% python3 -q
>>> import numpy as np
>>> np.set_printoptions(precision=2, suppress=True, linewidth=100, sign=" ")
>>> data = np.load("sample5.npy")
>>> data
array([[ 1,  1,  0,  2],
       [ 2,  2,  3,  3],
       [ 2,  1,  0,  0],
       [ 1,  2,  0,  0],
       [ 2,  1,  0,  0]])
>>> Y = np.array([[-2, 1], [2, -2], [0, 1], [-1, -1]])
>>> np.einsum("ij,ij->i", data, data)
array([  6,  26,   5,   5,   5])
>>> np.einsum("ik,kj->ij", data, Y)
array([[-2, -3],
       [-3, -2],
       [-2,  0],
       [ 2, -3],
       [-2,  0]])
>>> data @ Y
array([[-2, -3],
       [-3, -2],
       [-2,  0],
       [ 2, -3],
       [-2,  0]])
>>> Y.T @ data.T
array([[-2, -3, -2,  2, -2],
       [-3, -2,  0, -3,  0]])
>>> A = np.load("run0.npy")
>>> print(A)
[[  1  -3   9 -27]
 [  1  -2   4  -8]
 [  1  -1   1  -1]
 [  1   0   0   0]]
>>> # row 0 is much longer than the rest
>>> np.kron(np.eye(2, dtype=int), A)
array([[  1,  -3,   9, -27,   0,   0,   0,   0],
       [  1,  -2,   4,  -8,   0,   0,   0,   0],
       [  1,  -1,   1,  -1,   0,   0,   0,   0],
       [  1,   0,   0,   0,   0,   0,   0,   0],
       [  0,   0,   0,   0,   1,  -3,   9, -27],
       [  0,   0,   0,   0,   1,  -2,   4,  -8],
       [  0,   0,   0,   0,   1,  -1,   1,  -1],
       [  0,   0,   0,   0,   1,   0,   0,   0]])
>>> np.round(np.poly(A), 2) + 0
array([  1.,   0.,  22.,  10.,  12.])
>>> round(np.linalg.det(A.T), 2)
np.float64(12.0)
>>> np.einsum("ii->", A)
np.int64(0)
>>> np.linalg.eigvals(A)
array([ 0.24+4.65j,  0.24-4.65j, -0.24+0.71j, -0.24-0.71j])
>>> np.einsum("ij,ji->", A, A)
np.int64(-44)
>>> print(round(np.linalg.det(A[::-1]), 2))
12.0
>>> round(float(np.linalg.det(2 * A)), 2), round(float(np.linalg.det(A)), 2)
(192.0, 12.0)
>>> left, sig, VT = np.linalg.svd(A)
>>> sig
array([ 30.07,   2.24,   0.92,   0.19])
>>> np.argmax(sig[:-1] / (sig[1:] + 1e-6)) + 1
np.int64(1)
>>> Y = left[:, :1] @ np.diag(sig[:1]) @ VT[:1]
>>> print(np.linalg.matrix_rank(A, rtol=0.05))
2
>>> np.linalg.matrix_rank(Y)
np.int64(1)
>>> np.round(np.linalg.norm(A - Y, 2), 2), np.round(sig[1], 2)
(np.float64(2.24), np.float64(2.24))
